In [1]: import numpy as np

In [2]: from numpy import linalg as LA

In [3]: np.set_printoptions(precision=2, suppress=True, linewidth=100)

In [4]: rng = np.random.default_rng(835)

In [5]: m1 = (rng.random((3, 3)) < 0.3) + np.eye(3)

In [6]: m1 /= m1.sum(axis=1, keepdims=True)

In [7]: print(m1)
[[1.  0.  0. ]
 [0.5 0.5 0. ]
 [0.  0.  1. ]]

In [8]: P = np.triu(np.array([[3, 5, 2], [3, 0, 3], [0, 3, -2]]), 1) + np.eye(3)

In [9]: B = P @ m1 @ LA.inv(P)

In [10]: print(P @ m1 - m1 @ P)
[[ 2.5 -2.5  0. ]
 [ 0.  -2.5  0.5]
 [ 0.   0.   0. ]]

In [11]: print(m1 @ m1)
[[1.   0.   0.  ]
 [0.75 0.25 0.  ]
 [0.   0.   1.  ]]

In [12]: print(np.sort(LA.eigvals(m1)))
[0.5 1.  1. ]

In [13]: print(np.kron(np.eye(2, dtype=int), m1))
[[1.  0.  0.  0.  0.  0. ]
 [0.5 0.5 0.  0.  0.  0. ]
 [0.  0.  1.  0.  0.  0. ]
 [0.  0.  0.  1.  0.  0. ]
 [0.  0.  0.  0.5 0.5 0. ]
 [0.  0.  0.  0.  0.  1. ]]

In [14]: print(LA.eigvals(m1))
[0.5 1.  1. ]

In [15]: print(round(LA.det(m1.T), 2))
0.5

In [16]: B = np.array([[-5, -4, -1], [-5, -1, -5]])

In [17]: cent = np.kron(B, m1)

In [18]: print(np.round(LA.norm(cent, 2), 2), round(LA.norm(B, 2) * LA.norm(m1, 2), 2))
10.28 10.28

In [19]: A = np.array([[-1.0, 1.7], [-0.4, 0.6], [1.3, -0.6], [-0.4, -0.7]])

In [20]: print(A)
[[-1.   1.7]
 [-0.4  0.6]
 [ 1.3 -0.6]
 [-0.4 -0.7]]

In [21]: Uu, sigma, Vt = LA.svd(A, full_matrices=False)

In [22]: print(round(np.sqrt((sigma ** 2).sum()), 2), round(float(LA.norm(A)), 2))
2.67 2.67

In [23]: print(np.abs(Uu[:, 0]).round(6).argmax())
0

In [24]: print(sigma)
[2.46 1.03]

In [25]: print(np.cumsum(sigma ** 2) / np.sum(sigma ** 2))
[0.85 1.  ]

In [26]: print(Uu.shape, sigma.shape, Vt.shape)
(4, 2) (2,) (2, 2)

In [27]: print(np.allclose(Uu * sigma @ Vt, A))
True

In [28]: print(np.round(Vt @ Vt.T, 2) + 0)
[[1. 0.]
 [0. 1.]]
